% ipython --no-banner

In [1]: import numpy as np

In [2]: import numpy.linalg as la

In [3]: np.set_printoptions(precision=4, suppress=True, linewidth=140)

In [4]: K = np.loadtxt("a.csv", delimiter=",")

In [5]: print(K)
[[3. 0. 0. 0.]
 [0. 2. 0. 0.]
 [2. 1. 0. 0.]
 [1. 2. 1. 3.]]

In [6]: out = np.array([[-7, 2], [-7, -6]])

In [7]: cent = np.kron(out, K)

In [8]: print(cent.shape)
(8, 8)

In [9]: print(cent)
[[-21.  -0.  -0.  -0.   6.   0.   0.   0.]
 [ -0. -14.  -0.  -0.   0.   4.   0.   0.]
 [-14.  -7.  -0.  -0.   4.   2.   0.   0.]
 [ -7. -14.  -7. -21.   2.   4.   2.   6.]
 [-21.  -0.  -0.  -0. -18.  -0.  -0.  -0.]
 [ -0. -14.  -0.  -0.  -0. -12.  -0.  -0.]
 [-14.  -7.  -0.  -0. -12.  -6.  -0.  -0.]
 [ -7. -14.  -7. -21.  -6. -12.  -6. -18.]]

In [10]: print(round(float(la.norm(cent, 2)), 4), np.round(la.norm(out, 2) * la.norm(K, 2), 4))
46.8252 46.8252

In [11]: u, r1 = K[3], K[1]

In [12]: print(u @ r1)
4.0

In [13]: print(u @ u)
15.0

In [14]: p = (u @ r1) / (u @ u) * u

In [15]: print(r1 - p)
[-0.2667  1.4667 -0.2667 -0.8   ]

In [16]: print((r1 - p) @ u)
0.0

In [17]: print(np.round(la.norm(u + r1) ** 2 + la.norm(u - r1) ** 2, 4))
38.0

In [18]: U, sigma, Vh = la.svd(K)

In [19]: evecs = Vh[:(sigma > 1e-8).sum()]

In [20]: rng = np.random.default_rng(298)

In [21]: x = K[2] + 3 * K[1] + rng.integers(2) * np.eye(4)[3]

In [22]: print(x)
[2. 7. 0. 0.]

In [23]: print(np.diag(evecs.T @ evecs))
[1.  1.  0.1 0.9]

In [24]: labels = rng.permutation(4)

In [25]: print(labels)
[0 2 3 1]

In [26]: out = K[labels][:, labels]

In [27]: print(out)
[[3. 0. 0. 0.]
 [2. 0. 0. 1.]
 [1. 1. 3. 2.]
 [0. 0. 0. 2.]]

In [28]: print(np.sort(np.abs(la.eigvals(out))))
[0. 2. 3. 3.]

In [29]: print(np.trace(out))
8.0

In [30]: print(np.diag(out))
[3. 0. 3. 2.]

In [31]: print(np.prod(np.diag(K)), np.round(la.det(K), 4))
0.0 0.0

In [32]: try:
    ...:     la.inv(K)
    ...: except la.LinAlgError as e:
    ...:     print(e)
    ...: 
Singular matrix

In [33]: print(la.matrix_rank(K - K[0, 0] * np.eye(4)))
3

In [34]: print(la.matrix_power(K - np.diag(np.diag(K)), 4))
[[0. 0. 0. 0.]
 [0. 0. 0. 0.]
 [0. 0. 0. 0.]
 [0. 0. 0. 0.]]

In [35]: cent = 3 * np.array([[0.4, 0.5, 0.0, 0.1, -0.1, 1.0, -0.7, 0.7],
    ...:     [-0.2, -1.1, -1.3, 1.2, 0.9, 0.3, -0.4, 0.6],
    ...:     [-0.3, 0.8, -0.6, -1.2, -0.8, -0.2, 0.8, 2.2]])

In [36]: labels = rng.integers(0, 3, 17)

In [37]: X = cent[labels] + rng.normal(size=(17, 8))

In [38]: print(X)
[[-0.4983  4.3314 -3.2646 -4.0575 -2.5061  0.3425  1.1931  5.7084]
 [-2.8387 -2.4706 -4.1163  3.3276  1.8993  1.8946 -1.6819  0.4715]
 [-2.2638 -5.0901 -4.7896  3.9832  3.9273 -0.655   0.8549  3.3926]
 [-2.7388  2.2499 -0.9501 -2.6879 -0.2267 -1.1393  2.0039  6.181 ]
 [-1.0341  4.999  -0.5261 -3.9526 -2.3074 -1.4783  3.0707  6.4327]
 [ 0.1112 -1.6881 -4.9073  2.3435  2.4201  1.1502 -2.2974  4.0023]
 [-2.3333  1.1835 -2.0881 -4.3352 -2.0285 -1.5202  3.9469  7.1547]
 [ 0.1268 -4.255  -4.8882  2.4158  2.3686  2.8607 -1.5474  3.0952]
 [-1.9746 -3.9945 -4.9108  3.488   2.5103 -1.0417  0.0259  1.7532]
 [ 0.3968  1.1109 -0.4237  0.8122  0.1391  4.5768 -2.5119  1.0153]
 [-1.5641 -3.8394 -3.1603  4.0322  1.5801 -0.7205 -0.9658  2.0979]
 [ 0.5523  0.6076 -0.0404  0.0307 -0.245   2.1666 -0.9415  3.8515]
 [ 0.3982  2.8495  0.3581 -1.262   0.1119  3.8375 -0.9922  1.2946]
 [-0.2948 -3.3274 -4.4994  3.4388  4.7878  1.4964 -1.2942  2.1352]
 [-1.0449  4.0016 -2.7572 -3.841  -2.4208 -1.839   3.828   7.1005]
 [-0.4213  3.4606  0.8076 -0.3013  0.2445  5.2572 -0.9975  3.0905]
 [-0.4034  1.9157 -2.4698 -3.3981 -3.0257 -1.5408  2.2113  5.9869]]

In [39]: Ac = X - X.mean(axis=0)

In [40]: evecs = la.svd(Ac)[2][:3]

In [41]: out = Ac - Ac @ evecs.T @ evecs

In [42]: print(np.diag(evecs.T @ evecs))
[0.3437 0.4289 0.626  0.3493 0.156  0.4812 0.2969 0.318 ]

In [43]: print(round(float(la.norm(out) / la.norm(Ac)), 4))
0.2392

In [44]: Ac = (X - X.mean(axis=0)) / X.std(axis=0)

In [45]: print(np.argwhere(np.abs(Ac) > 2))
[]

In [46]: beta = la.lstsq(np.delete(Ac, 4, axis=1), Ac[:, 4])[0]

In [47]: print(np.abs(beta).argmax())
3

In [48]: labels = X[:, 3] > np.median(X[:, 3])

In [49]: u = X[labels].mean(axis=0) - X[~labels].mean(axis=0)

In [50]: print(labels.astype(int))
[0 1 1 0 0 1 0 1 1 1 1 0 0 1 0 0 0]

In [51]: print(u)
[-0.2017 -5.7886 -2.7474  5.6252  3.8323  0.7412 -2.6575 -2.9547]

In [52]: d = la.norm(X[:, None] - X[None], axis=-1)

In [53]: print(la.matrix_rank(d ** 2))
10

In [54]: print(np.unravel_index(d.round(6).argmax(), d.shape))
(np.int64(2), np.int64(4))

In [55]: print(d[10].round(6).argsort(kind="stable")[:4])
[10  8  1  2]

In [56]: print(d[:5, :5])
[[ 0.     12.8265 14.3779  4.9857  3.9557]
 [12.8265  0.      5.8014 11.3319 14.565 ]
 [14.3779  5.8014  0.     11.8294 15.4324]
 [ 4.9857 11.3319 11.8294  0.      4.2295]
 [ 3.9557 14.565  15.4324  4.2295  0.    ]]
